% python3 -q
>>> import numpy as np
>>> from numpy import linalg as LA
>>> np.set_printoptions(precision=1, suppress=True, linewidth=100)
>>> J = np.array([[-3, 1, 3, -1], [-1, -3, 1, 3], [3, -1, -3, 1], [1, 3, -1, -3]])
>>> rng = np.random.default_rng(744)
>>> idx = rng.permutation(4)
>>> print(idx)
[2 3 1 0]
>>> out = J[idx][:, idx]
>>> print(out)
[[-3  1 -1  3]
 [-1 -3  3  1]
 [ 1  3 -3 -1]
 [ 3 -1  1 -3]]
>>> print(np.allclose(out, J))
False
>>> print(np.round(np.sort(np.abs(LA.eigvals(out))), 1) + 0)
[0.  0.  6.3 6.3]
>>> print(LA.lstsq(J[:-1].T, J[-1])[2])
2
>>> print(J @ LA.pinv(J) @ J)
[[-3.  1.  3. -1.]
 [-1. -3.  1.  3.]
 [ 3. -1. -3.  1.]
 [ 1.  3. -1. -3.]]
>>> out = J / np.sqrt((J ** 2).mean(axis=1, keepdims=True))
>>> print(out[1])
[-0.4 -1.3  0.4  1.3]
>>> print(LA.matrix_rank(out) == LA.matrix_rank(J))
True
>>> print(LA.matrix_rank(J - J.mean(axis=1, keepdims=True)))
2
>>> print(J - J.mean(axis=1, keepdims=True))
[[-3.  1.  3. -1.]
 [-1. -3.  1.  3.]
 [ 3. -1. -3.  1.]
 [ 1.  3. -1. -3.]]
>>> t3 = np.stack([J, 4 * J, J[::-1]])
>>> print(LA.norm(t3, axis=(1, 2)))
[ 8.9 35.8  8.9]
>>> print(LA.det(t3))
[0. 0. 0.]
>>> print([round(float(x), 1) for x in LA.svd(J, compute_uv=False)[:3]])
[6.3, 6.3, 0.0]
>>> print(LA.cond(J) > 100)
True
>>> W0 = np.load("test14.npy")
>>> print(W0)
[[ 9 12 -3 -4]
 [ 6 24 -2 -8]
 [ 6  8  0  0]
 [ 4 16  0  0]]
>>> left, sigma, Vt = LA.svd(W0, full_matrices=False)
>>> print(np.allclose(left * sigma @ Vt, W0))
True
>>> print(np.round(Vt @ Vt.T, 1) + 0)
[[1. 0. 0. 0.]
 [0. 1. 0. 0.]
 [0. 0. 1. 0.]
 [0. 0. 0. 1.]]
>>> print(np.abs(Vt[0]))
[0.3 0.9 0.1 0.2]
>>> print(np.abs(left[:, 0]).round(6).argmax())
1
>>> print(round(float(np.sqrt((sigma ** 2).sum())), 1), np.round(LA.norm(W0), 1))
36.1 36.1
>>> f, r1 = J[0], J[1]
>>> print(f @ r1)
0
>>> p = (f @ r1) / (f @ f) * f
>>> print(r1 - p)
[-1. -3.  1.  3.]
>>> print(round(float(LA.norm(f + r1) ** 2 + LA.norm(f - r1) ** 2), 1))
80.0
>>> P = np.triu(np.array([[-2, -2, 3, -1], [3, 5, 0, -1], [-4, -2, 3, 5], [5, 4, -2, -3]]), 1) + np.eye(4)
>>> out = P @ W0 @ LA.inv(P)
>>> print(np.poly(out))
[    1.   -33.   322. -1056.  1024.]
>>> print(out)
[[ 11.  -6. -32. 177.]
 [  2.  12.  -8.  46.]
 [ 26. 140. -78. 556.]
 [  4.  24. -12.  88.]]
>>> print(LA.cond(out) > 100)
True
>>> print(LA.matrix_rank(out, rtol=0.1))
1
>>> print(np.argsort(-LA.norm(out, axis=0).round(6), kind="stable")[:3])
[3 1 2]
>>> idx = rng.permutation(4)
>>> out = W0[:, idx] * rng.choice([-1, 1], 4)
>>> print(out)
[[-12   4   3  -9]
 [-24   8   2  -6]
 [ -8   0   0  -6]
 [-16   0   0  -4]]
>>> left, _, Vt = LA.svd(W0.T @ out)
>>> print(idx)
[1 3 2 0]
>>> print(np.round(left @ Vt, 1) + 0)
[[ 0.  0.  0. -1.]
 [-1.  0.  0.  0.]
 [ 0.  0. -1.  0.]
 [ 0. -1.  0.  0.]]
>>> arr = np.array([[-0.4, 1.8, -0.6, -0.6, -0.1],
...     [1.5, 1.4, -0.8, 1.6, -0.1],
...     [-1.1, -1.1, -1.2, 0.9, 1.2]])
>>> left, sigma, Vt = LA.svd(arr, full_matrices=False)
>>> print(np.round(left.T @ arr @ Vt.T, 1) + 0)
[[3.  0.  0. ]
 [0.  2.4 0. ]
 [0.  0.  1.8]]
>>> print((sigma > 1e-8).sum())
3
>>> print(np.cumsum(sigma ** 2) / np.sum(sigma ** 2))
[0.5 0.8 1. ]
>>> print(np.abs(left[:, 0]).round(6).argmax())
1
>>> print(np.round(left.T @ left, 1) + 0)
[[1. 0. 0.]
 [0. 1. 0.]
 [0. 0. 1.]]
>>> print(np.allclose(left * sigma @ Vt, arr))
True
>>> print(left.shape, sigma.shape, Vt.shape)
(3, 3) (3,) (3, 5)
